% python3 -q
>>> import numpy as np
>>> np.set_printoptions(precision=1, suppress=True, linewidth=120)
>>> rd = lambda a: np.round(a, 1) + 0
>>> mat = np.loadtxt("block7.csv", delimiter=",")
>>> rd(mat)
array([[-10.9,  -5.9,  -2.8,   1.2,   4. ],
       [-15.6, -11.2,  -5.3,  -4.5,   6.7],
       [  9.1,  17. ,  -0.9,   7. ,  15.1],
       [-19.5,  -6.6,  -7.8,  36.5, -18.9],
       [-15.4,  -4.7, -21. , -10.2,  30.7],
       [ -3.4,   4.6,  -4.1,   8.7,   7.3],
       [-15.7, -14.9,   3. ,  -3.4,  -4.6],
       [ -1.1,  10.3,  -7.6,  15.5,   9.7],
       [ -7. ,  -3.4,   1.4,   1.7,   1.6],
       [-11.8,  -7. ,   0.2,   7.9,  -4.8],
       [ -4.6,   5.7,  -5.4,  18.5,   1.9],
       [-18.5,  -9.4, -13.9,   0.7,  12.2],
       [-19.1, -13.1,  -7.6,   0.4,   3.7],
       [-18.8, -20.5,   2.9, -13.7,  -0.8],
       [ -2.2,   6.4, -12.2,  -9.1,  30. ],
       [ -9.8,  -3.8,   0.7,  14.3,  -7.7],
       [  4.1,  10.5,   0.2,   5. ,  10.6],
       [ -3.9,   0.4,  -4.5, -11.5,  20.1],
       [-17.6, -15.7,  -1.6,  -7.3,   2.1],
       [-14.6,  -9. ,  -8.8,  -7.5,  13.9],
       [-10.2,  -4.8,  -5.1,  -2.5,   9.9]])
>>> print(np.linalg.matrix_rank(mat, rtol=0.1))
4
>>> np.argsort(-np.linalg.norm(mat, axis=0).round(6), kind="stable")[:3]
array([4, 0, 3])
>>> rd(np.linalg.norm(mat, 2) / np.linalg.norm(mat))
np.float64(0.7)
>>> z = mat[:, 2] > np.median(mat[:, 2])
>>> r0 = mat[z].mean(axis=0) - mat[~z].mean(axis=0)
>>> ((mat - mat.mean(axis=0)) @ r0 > 0).astype(int)
array([1, 0, 1, 1, 0, 1, 1, 0, 1, 1, 1, 0, 0, 1, 0, 1, 1, 0, 1, 0, 0])
>>> rd((((mat - mat.mean(axis=0)) @ r0 > 0) == z).mean())
np.float64(0.9)
>>> rd(r0)
array([ 3.2, -0.7,  8.9, -0.3, -8.6])
>>> np.argsort(-np.abs(r0).round(6), kind="stable")
array([2, 4, 0, 1, 3])
